$ python -q
>>> import numpy as np
>>> import numpy.linalg as la
>>> np.set_printoptions(suppress=True, linewidth=100)
>>> A = np.load("test12.npy")
>>> print(A)
[[-36 -19 -20 -28  26]
 [ 39   1  23  19 -25]
 [-47 -38 -19 -45  26]
 [ 27 -17 -11   7  15]
 [ 37  17  -4  31  -4]]
>>> # rank 4
>>> Uu, s, vt = la.svd(A)
>>> print(np.argmax(s[:-1] / (s[1:] + 1e-6)) + 1)
4
>>> M2 = Uu[:, :4] @ np.diag(s[:4]) @ vt[:4]
>>> print(round(float(np.abs(A - M2).max()), 4))
0.0
>>> print(la.matrix_rank(A, rtol=0.05))
3
>>> print(M2.round(4))
[[-36. -19. -20. -28.  26.]
 [ 39.   1.  23.  19. -25.]
 [-47. -38. -19. -45.  26.]
 [ 27. -17. -11.   7.  15.]
 [ 37.  17.  -4.  31.  -4.]]
>>> print(np.allclose(A[:-1].T @ la.lstsq(A[:-1].T, A[-1])[0], A[-1]))
True
>>> print(np.unique(A.round(6), axis=0).shape)
(5, 5)
>>> print(np.round(A @ la.pinv(A) @ A, 4))
[[-36. -19. -20. -28.  26.]
 [ 39.   1.  23.  19. -25.]
 [-47. -38. -19. -45.  26.]
 [ 27. -17. -11.   7.  15.]
 [ 37.  17.  -4.  31.  -4.]]
>>> print(np.abs(np.diag(la.qr(A)[1])) > 1e-9)
[ True  True  True  True False]
>>> print(la.lstsq(A[:-1].T, A[-1])[2])
4
>>> print([round(float(x), 4) for x in la.svd(A, compute_uv=False)[:3]])
[121.4683, 41.2502, 29.4535]
>>> print(la.cond(A) > 100)
True
>>> rk = la.matrix_rank(A)
>>> print(rk)
4
>>> null = la.svd(A)[2][rk:].T
>>> print(la.matrix_rank(A.T @ A), la.matrix_rank(A @ A.T))
4 4
>>> print([int(la.matrix_rank(A[:, :j + 1])) for j in range(5)])
[1, 2, 3, 4, 4]
>>> print(np.round(A @ null, 4) + 0)
[[0.]
 [0.]
 [0.]
 [0.]
 [0.]]
>>> m1 = 0.2 ** np.abs(np.subtract.outer(np.arange(9), np.arange(9)))
>>> print(m1.round(4) + 0)
[[1.     0.2    0.04   0.008  0.0016 0.0003 0.0001 0.     0.    ]
 [0.2    1.     0.2    0.04   0.008  0.0016 0.0003 0.0001 0.    ]
 [0.04   0.2    1.     0.2    0.04   0.008  0.0016 0.0003 0.0001]
 [0.008  0.04   0.2    1.     0.2    0.04   0.008  0.0016 0.0003]
 [0.0016 0.008  0.04   0.2    1.     0.2    0.04   0.008  0.0016]
 [0.0003 0.0016 0.008  0.04   0.2    1.     0.2    0.04   0.008 ]
 [0.0001 0.0003 0.0016 0.008  0.04   0.2    1.     0.2    0.04  ]
 [0.     0.0001 0.0003 0.0016 0.008  0.04   0.2    1.     0.2   ]
 [0.     0.     0.0001 0.0003 0.0016 0.008  0.04   0.2    1.    ]]
>>> # symmetric
>>> low = la.cholesky(m1)
>>> print(np.round(m1 / np.sqrt(np.outer(np.diag(m1), np.diag(m1))), 4) + 0)
[[1.     0.2    0.04   0.008  0.0016 0.0003 0.0001 0.     0.    ]
 [0.2    1.     0.2    0.04   0.008  0.0016 0.0003 0.0001 0.    ]
 [0.04   0.2    1.     0.2    0.04   0.008  0.0016 0.0003 0.0001]
 [0.008  0.04   0.2    1.     0.2    0.04   0.008  0.0016 0.0003]
 [0.0016 0.008  0.04   0.2    1.     0.2    0.04   0.008  0.0016]
 [0.0003 0.0016 0.008  0.04   0.2    1.     0.2    0.04   0.008 ]
 [0.0001 0.0003 0.0016 0.008  0.04   0.2    1.     0.2    0.04  ]
 [0.     0.0001 0.0003 0.0016 0.008  0.04   0.2    1.     0.2   ]
 [0.     0.     0.0001 0.0003 0.0016 0.008  0.04   0.2    1.    ]]
>>> print(low.round(4) + 0)
[[1.     0.     0.     0.     0.     0.     0.     0.     0.    ]
 [0.2    0.9798 0.     0.     0.     0.     0.     0.     0.    ]
 [0.04   0.196  0.9798 0.     0.     0.     0.     0.     0.    ]
 [0.008  0.0392 0.196  0.9798 0.     0.     0.     0.     0.    ]
 [0.0016 0.0078 0.0392 0.196  0.9798 0.     0.     0.     0.    ]
 [0.0003 0.0016 0.0078 0.0392 0.196  0.9798 0.     0.     0.    ]
 [0.0001 0.0003 0.0016 0.0078 0.0392 0.196  0.9798 0.     0.    ]
 [0.     0.0001 0.0003 0.0016 0.0078 0.0392 0.196  0.9798 0.    ]
 [0.     0.     0.0001 0.0003 0.0016 0.0078 0.0392 0.196  0.9798]]
